% python3 -q
>>> import numpy as np
>>> np.set_printoptions(precision=1, suppress=True, linewidth=120)
>>> rd = lambda a: np.round(a, 1) + 0
>>> W0 = np.load("m.npy")
>>> W0
array([[138,   1,   0,   0,  -3,  -3,   0,  -1],
       [  3, 177,  -1,   0,  -1,   0,   2,  -2],
       [ -2,  -1, 100,   0,  -1,   2,  -2,   0],
       [  0,   1,   1, 122,   2,   0,  -3,  -1],
       [  1,  -3,   1,  -1,  38,   0,   2,  -2],
       [  3,  -2,   0,  -3,  -2,  40,  -2,  -1],
       [  3,  -2,   0,   2,   2,  -1, 137,   0],
       [  3,   2,  -2,   2,  -1,  -1,  -3,  81]])
>>> M2 = W0[0, 0] * W0[1:] - np.outer(W0[1:, 0], W0[0])
>>> M2
array([[    0, 24423,  -138,     0,  -129,     9,   276,  -273],
       [    0,  -136, 13800,     0,  -144,   270,  -276,    -2],
       [    0,   138,   138, 16836,   276,     0,  -414,  -138],
       [    0,  -415,   138,  -138,  5247,     3,   276,  -275],
       [    0,  -279,     0,  -414,  -267,  5529,  -276,  -135],
       [    0,  -279,     0,   276,   285,  -129, 18906,     3],
       [    0,   273,  -276,   276,  -129,  -129,  -414, 11181]])
>>> np.flatnonzero(~M2.round(6).any(axis=1))
array([], dtype=int64)
>>> rng = np.random.default_rng(176507)
>>> z = rng.permutation(8)
>>> z
array([2, 0, 5, 1, 7, 4, 6, 3])
>>> M2 = W0[z][:, z]
>>> M2
array([[100,  -2,   2,  -1,   0,  -1,  -2,   0],
       [  0, 138,  -3,   1,  -1,  -3,   0,   0],
       [  0,   3,  40,  -2,  -1,  -2,  -2,  -3],
       [ -1,   3,   0, 177,  -2,  -1,   2,   0],
       [ -2,   3,  -1,   2,  81,  -1,  -3,   2],
       [  1,   1,   0,  -3,  -2,  38,   2,  -1],
       [  0,   3,  -1,  -2,   0,   2, 137,   2],
       [  1,   0,   0,   1,  -1,   2,  -3, 122]])
>>> np.allclose(M2, W0)
False
>>> M2 = np.array([[5, 0],
...     [-7, 8],
...     [4, -1],
...     [2, -6],
...     [-6, 1],
...     [7, -3],
...     [2, 0],
...     [-7, -2]])
>>> np.linalg.matrix_rank(W0 @ M2)
np.int64(2)
>>> M2.T @ W0.T
array([[  687, -1204,   413,   230,  -182,   318,   288,  -577],
       [   16,  1420,  -115,  -721,    23,  -118,   -23,  -154]])
>>> np.einsum("ij,ij->i", W0, W0)
array([19064, 31348, 10014, 14900,  1464,  1631, 18791,  6593])
>>> np.vstack([W0, M2.T]).shape
(10, 8)
>>> W0 @ M2
array([[  687,    16],
       [-1204,  1420],
       [  413,  -115],
       [  230,  -721],
       [ -182,    23],
       [  318,  -118],
       [  288,   -23],
       [ -577,  -154]])
>>> np.linalg.matrix_rank(np.vstack([W0, M2.T]))
np.int64(8)
>>> C2 = W0.T @ W0
>>> np.trace(C2), (W0 ** 2).sum()
(np.int64(103805), np.int64(103805))
>>> np.linalg.matrix_rank(C2)
np.int64(8)
>>> C2
array([[19085,   662,  -208,     2,  -380,  -304,   408,    94],
       [  662, 31353,  -283,   131,  -293,   -85,    71,  -186],
       [ -208,  -283, 10007,   117,   -57,   202,  -197,  -163],
       [    2,   131,   117, 14902,   214,  -124,   -94,    45],
       [ -380,  -293,   -57,   214,  1468,   -74,   351,  -152],
       [ -304,   -85,   202,  -124,   -74,  1615,  -218,  -118],
       [  408,    71,  -197,   -94,   351,  -218, 18803,  -246],
       [   94,  -186,  -163,    45,  -152,  -118,  -246,  6572]])
>>> rd(np.linalg.eigvalsh(C2)[::-1])
array([31399.2, 19365.1, 18525.7, 14906.4, 10005.6,  6562.9,  1629.8,  1410.3])
>>> rd(np.linalg.norm(W0, axis=1))
array([138.1, 177.1, 100.1, 122.1,  38.3,  40.4, 137.1,  81.2])
>>> rd(np.linalg.norm(W0, 1)), rd(np.linalg.norm(W0, np.inf))
(np.float64(189.0), np.float64(186.0))
>>> rd(np.linalg.norm(W0, axis=0))
array([138.1, 177.1, 100. , 122.1,  38.3,  40.2, 137.1,  81.1])
>>> np.linalg.norm(W0, axis=1).argmax()
np.int64(1)
>>> K = np.load("a.npy")
>>> K
array([[-0.1,  2.7,  0.1, -2.5,  2.7,  2.6],
       [-0.1, -0.4, -0.1,  0.6, -0.6, -0.4],
       [-0.1,  2.3,  0. , -2.4,  2.3,  2.3],
       [ 0. ,  3.7, -0.1, -3.6,  3.7,  3.9],
       [-0.1, -2.2, -0.1,  2.1, -2.1, -2.2],
       [ 0. , -2.3,  0.1,  2.2, -2.1, -2.1],
       [ 0. , -3.5,  0.1,  3.3, -3.5, -3.4],
       [ 0.1, -6.6,  0.1,  6.4, -6.7, -6.8],
       [ 0. ,  0.3,  0. , -0.2,  0.2,  0.2],
       [ 0. ,  1.6, -0.2, -1.7,  1.6,  1.6]])
>>> proj = K @ np.linalg.solve(K.T @ K, K.T)
>>> rd(np.diag(proj))
array([0.6, 0.9, 0.8, 0.5, 0.8, 0.6, 0.6, 0.7, 0.1, 0.5])
>>> rd(proj)
array([[ 0.6,  0. ,  0.2, -0.2,  0. ,  0. , -0.2, -0.2,  0.1, -0.3],
       [ 0. ,  0.9, -0.1,  0.1,  0.1, -0.1,  0.1,  0. ,  0.1, -0.1],
       [ 0.2, -0.1,  0.8,  0. ,  0. , -0.2,  0.3, -0.1, -0.1,  0.1],
       [-0.2,  0.1,  0. ,  0.5, -0.2,  0. ,  0. , -0.3, -0.1,  0.1],
       [ 0. ,  0.1,  0. , -0.2,  0.8,  0.2, -0.1,  0. , -0.1,  0.2],
       [ 0. , -0.1, -0.2,  0. ,  0.2,  0.6,  0.2, -0.1, -0.2, -0.2],
       [-0.2,  0.1,  0.3,  0. , -0.1,  0.2,  0.6,  0.2, -0.1, -0.1],
       [-0.2,  0. , -0.1, -0.3,  0. , -0.1,  0.2,  0.7,  0.1,  0. ],
       [ 0.1,  0.1, -0.1, -0.1, -0.1, -0.2, -0.1,  0.1,  0.1, -0.1],
       [-0.3, -0.1,  0.1,  0.1,  0.2, -0.2, -0.1,  0. , -0.1,  0.5]])
>>> f, g = K[6], K[5]
>>> rd(f @ f)
np.float64(47.0)
>>> pr = (f @ g) / (f @ f) * f
>>> rd(np.outer(f, g))
array([[ 0. ,  0. ,  0. ,  0. ,  0. ,  0. ],
       [ 0. ,  8. , -0.4, -7.7,  7.4,  7.4],
       [ 0. , -0.2,  0. ,  0.2, -0.2, -0.2],
       [ 0. , -7.6,  0.3,  7.3, -6.9, -6.9],
       [ 0. ,  8. , -0.4, -7.7,  7.4,  7.4],
       [ 0. ,  7.8, -0.3, -7.5,  7.1,  7.1]])
>>> rd(np.linalg.norm(f + g) ** 2 + np.linalg.norm(f - g) ** 2)
np.float64(131.8)
>>> rd(g - pr)
array([ 0. , -0.1,  0. ,  0.1,  0.1,  0.1])
>>> x0 = np.array([2, 1, 2, 2, 1, 2])
>>> target = K @ x0
>>> rd(np.linalg.solve(K.T @ K, K.T @ target))
array([2., 1., 2., 2., 1., 2.])
>>> try:
...     np.linalg.solve(K, target)
... except np.linalg.LinAlgError as e:
...     print("failed:", e)
... 
failed: Last 2 dimensions of the array must be square
>>> target = target + 0.1 * rng.normal(size=10)
>>> rd(target)
array([  5.7,  -1. ,   4.2,   7.8,  -4.7,  -4.1,  -7. , -13.6,   0.6,   2.4])
>>> c, *_ = np.linalg.lstsq(K, target)
>>> rd(c)
array([1.4, 1.4, 2.1, 2.4, 1.1, 1.8])
>>> A = np.array([[3, -1, -3, 1, -2, 0, 2],
...     [-3, 3, -3, 2, 2, 2, 1],
...     [-3, -1, -2, -2, 0, 3, -1],
...     [-3, -1, 0, 0, 1, -1, -1],
...     [2, 0, -1, -1, -3, -3, -3],
...     [-3, 3, 2, 0, 3, -1, 3]]) * (rng.random((6, 7)) < 0.3)
>>> A
array([[ 3,  0,  0,  1, -2,  0,  0],
       [-3,  0, -3,  0,  2,  2,  0],
       [ 0,  0, -2, -2,  0,  0, -1],
       [ 0,  0,  0,  0,  0,  0, -1],
       [ 0,  0,  0, -1,  0,  0, -3],
       [-3,  0,  0,  0,  0,  0,  0]])
>>> np.linalg.cond(A) > 100
np.False_
>>> np.argsort(-np.linalg.norm(A, axis=0).round(6), kind="stable")[:3]
array([0, 2, 6])
>>> z = rng.permutation(8)
>>> M2 = W0[:, z] * rng.choice([-1, 1], 8)
>>> M2
array([[   0,    3,    3,    0,    1,    0,   -1,  138],
       [  -2,    1,    0,    1,  177,    0,   -2,    3],
       [   2,    1,   -2, -100,   -1,    0,    0,   -2],
       [   3,   -2,    0,   -1,    1, -122,   -1,    0],
       [  -2,  -38,    0,   -1,   -3,    1,   -2,    1],
       [   2,    2,  -40,    0,   -2,    3,   -1,    3],
       [-137,   -2,    1,    0,   -2,   -2,    0,    3],
       [   3,    1,    1,    2,    2,   -2,   81,    3]])
>>> Uu, _, vt = np.linalg.svd(W0.T @ M2)
>>> rd(Uu @ vt)
array([[ 0.,  0.,  0.,  0.,  0.,  0.,  0.,  1.],
       [ 0.,  0.,  0.,  0.,  1.,  0.,  0.,  0.],
       [ 0.,  0.,  0., -1.,  0.,  0.,  0.,  0.],
       [ 0.,  0.,  0.,  0.,  0., -1.,  0.,  0.],
       [ 0., -1.,  0.,  0.,  0.,  0.,  0.,  0.],
       [ 0.,  0., -1.,  0.,  0.,  0.,  0.,  0.],
       [-1.,  0.,  0.,  0.,  0.,  0.,  0.,  0.],
       [ 0.,  0.,  0.,  0.,  0.,  0.,  1.,  0.]])
>>> M2 = np.array([[2, 3], [2, 0], [3, 2], [1, 2], [3, 1], [0, 0], [3, 3]])
>>> A @ M2
array([[  1,   9],
       [ -9, -13],
       [-11, -11],
       [ -3,  -3],
       [-10, -11],
       [ -6,  -9]])
>>> np.linalg.matrix_rank(A @ M2)
np.int64(2)
>>> np.einsum("ik,kj->ji", A, M2)
array([[  1,  -9, -11,  -3, -10,  -6],
       [  9, -13, -11,  -3, -11,  -9]])
>>> np.einsum("ij,ij->i", A, A)
array([14, 26,  9,  1, 10,  9])
>>> J = np.load("arr.npy")
>>> J
array([[1, 0, 0, 0, 0, 0, 0],
       [3, 1, 0, 0, 0, 0, 0],
       [2, 1, 1, 0, 0, 0, 0],
       [0, 0, 0, 1, 0, 0, 0],
       [3, 0, 3, 1, 1, 0, 0],
       [2, 3, 3, 3, 0, 1, 0],
       [0, 2, 2, 0, 1, 2, 1]])
>>> # triangular, det is the product of the diagonal
>>> J.sum(axis=0)
array([11,  7,  9,  5,  2,  3,  1])
>>> np.diff(J, axis=0)
array([[ 2,  1,  0,  0,  0,  0,  0],
       [-1,  0,  1,  0,  0,  0,  0],
       [-2, -1, -1,  1,  0,  0,  0],
       [ 3,  0,  3,  0,  1,  0,  0],
       [-1,  3,  0,  2, -1,  1,  0],
       [-2, -1, -1, -3,  1,  1,  1]])
>>> np.zeros(7, 7)
Traceback (most recent call last):
  File "<python-input-68>", line 1, in <module>
    np.zeros(7, 7)
    ~~~~~~~~^^^^^^
TypeError: Cannot interpret '7' as a data type
>>> rd(np.linalg.svd(J, compute_uv=False))
array([7.7, 3.7, 2.4, 2.2, 0.7, 0.1, 0.1])
>>> J[:, 7]
Traceback (most recent call last):
  File "<python-input-70>", line 1, in <module>
    J[:, 7]
    ~^^^^^^
IndexError: index 7 is out of bounds for axis 1 with size 7
>>> J.sum(axis=1)
array([ 1,  4,  4,  1,  8, 12,  8])
>>> np.linalg.matrix_rank(J)
np.int64(7)
>>> rd(np.sort(np.linalg.eigvals(J)))
array([1., 1., 1., 1., 1., 1., 1.])
>>> np.prod(np.diag(J)), rd(np.linalg.det(J))
(np.int64(1), np.float64(1.0))
>>> [int(np.linalg.matrix_rank(np.linalg.matrix_power(J, p))) for p in range(1, 8)]
[7, 7, 7, 7, 7, 7, 7]
>>> arr = np.load("x.npy")
>>> arr
array([[0, 1, 0, 1, 0],
       [1, 0, 0, 1, 0],
       [0, 0, 0, 0, 1],
       [1, 1, 0, 0, 0],
       [0, 0, 1, 0, 0]])
>>> # equal to its transpose
>>> np.einsum("ij,ji->", arr, arr)
np.int64(8)
>>> np.einsum("ii->", arr)
np.int64(0)
>>> vals, V = np.linalg.eig(arr)
>>> rd(np.sort(np.linalg.eigvals(np.linalg.inv(arr))))
array([-1. , -1. , -1. ,  0.5,  1. ])
>>> rd(vals)
array([-1.,  2., -1.,  1., -1.])
